% python3 -q
>>> import numpy as np
>>> np.set_printoptions(suppress=True, linewidth=140)
>>> X = np.loadtxt("m.csv", delimiter=",")
>>> X.round(2)
array([[ 0.66, -0.26, -0.39],
       [-0.26,  0.11,  0.16],
       [-0.39,  0.16,  0.24]])
>>> M2 = X / np.sqrt((X ** 2).mean(axis=1, keepdims=True))
>>> print(np.round(X - X.mean(axis=1, keepdims=True), 2))
[[ 0.66 -0.26 -0.39]
 [-0.26  0.11  0.16]
 [-0.39  0.16  0.24]]
>>> M2[1].round(2)
array([-1.4 ,  0.56,  0.84])
>>> np.linalg.matrix_rank(X - X.mean(axis=1, keepdims=True))
np.int64(1)
>>> r = np.linalg.matrix_rank(X)
>>> r
np.int64(1)
>>> null = np.linalg.svd(X)[2][r:].T
>>> null.shape
(3, 2)
>>> [int(np.linalg.matrix_rank(X[:, :j + 1])) for j in range(3)]
[1, 1, 1]
>>> arr = np.load("run5.npy")
>>> arr
array([[ 0,  0,  2, -1],
       [ 0,  0, -2, -3],
       [ 0,  0,  0, -3],
       [ 0,  0,  0,  0]])
>>> [round(float(x), 2) for x in np.linalg.svd(X, compute_uv=False)[:3]]
[1.0, 0.0, 0.0]
>>> feats = np.array([[1.3, -0.2, -0.5],
...     [1.4, 0.8, -0.9],
...     [0.6, 0.8, 0.1],
...     [-0.1, 0.1, 1.4]])
>>> feats
array([[ 1.3, -0.2, -0.5],
       [ 1.4,  0.8, -0.9],
       [ 0.6,  0.8,  0.1],
       [-0.1,  0.1,  1.4]])
>>> def softmax(z):
...     e = np.exp(z - z.max(axis=-1, keepdims=True))
...     return e / e.sum(axis=-1, keepdims=True)
... 
>>> np.round(softmax(10 * feats[0]), 2) + 0
array([1., 0., 0.])
>>> np.round(softmax(feats[0]), 2)
array([0.72, 0.16, 0.12])
>>> softmax(feats).sum(axis=1)
array([1., 1., 1., 1.])
>>> att = feats @ feats.T / np.sqrt(3)
>>> softmax(att).round(6).argmax(axis=1)
array([1, 1, 1, 3])
>>> np.round(softmax(att), 2)
array([[0.37, 0.4 , 0.16, 0.07],
       [0.26, 0.54, 0.17, 0.04],
       [0.21, 0.34, 0.28, 0.17],
       [0.12, 0.09, 0.21, 0.59]])
>>> np.round(softmax(att + np.triu(np.full(att.shape, -np.inf), 1)), 2)
array([[1.  , 0.  , 0.  , 0.  ],
       [0.32, 0.68, 0.  , 0.  ],
       [0.26, 0.41, 0.33, 0.  ],
       [0.12, 0.09, 0.21, 0.59]])
>>> M2 = np.c_[feats[:, :2] @ np.array([[-1, 1], [-2, -1]]), np.array([-1, -3, 1, 1])]
>>> M2.round(2)
array([[-0.9,  1.5, -1. ],
       [-3. ,  0.6, -3. ],
       [-2.2, -0.2,  1. ],
       [-0.1, -0.2,  1. ]])
>>> np.round(np.linalg.norm(M2 - feats @ np.linalg.lstsq(feats, M2)[0], axis=0), 2) + 0
array([0.  , 0.  , 1.83])
>>> np.round(np.linalg.norm(np.linalg.qr(feats)[0].T @ M2, axis=0) ** 2 / ((M2 ** 2).sum(axis=0) + 1e-12), 2)
array([1.  , 1.  , 0.72])
>>> u = np.array([5, 0, 3])
>>> np.round(np.polyval(u, M2[2]), 2)
array([27.2,  3.2,  8. ])
>>> np.round(np.convolve(M2[2], u), 2)
array([-11. ,  -1. ,  -1.6,  -0.6,   3. ])
>>> np.round(np.array([np.convolve(row, u, "same") for row in M2]), 2)
array([[  7.5,  -7.7,   4.5],
       [  3. , -24. ,   1.8],
       [ -1. ,  -1.6,  -0.6],
       [ -1. ,   4.7,  -0.6]])
>>> round(np.linalg.norm(feats) ** 2 / np.linalg.norm(feats, 2) ** 2, 2)
np.float64(1.41)
>>> np.round(np.linalg.norm(feats[3], 1), 2), round(float(np.linalg.norm(feats[3], np.inf)), 2)
(np.float64(1.6), 1.4)
>>> np.round(np.linalg.norm(feats, axis=1), 2)
array([1.41, 1.85, 1.  , 1.41])
>>> round(float(np.linalg.norm(feats, 2)), 2)
2.44
>>> E = np.loadtxt("dump.csv", delimiter=",")
>>> E.round(2)
array([[-0.35, -1.66, -1.23,  3.59],
       [-2.68,  2.  , -1.95,  0.13],
       [ 1.61,  3.73, -0.04,  2.23],
       [-2.68, -0.26,  3.55,  1.13]])
>>> vec = np.array([-1, -3, 1, 2])
>>> rhs = E @ vec
>>> beta, lr = np.zeros(4), 1 / np.linalg.norm(E, 2) ** 2
>>> for i in range(3):
...     beta -= lr * E.T @ (E @ beta - rhs)
...     if i % 1 == 0: print(i, round(np.linalg.norm(E @ beta - rhs), 2))
... 
0 3.76
1 1.24
2 0.43
>>> beta.round(2)
array([-1.04, -2.93,  1.02,  1.93])
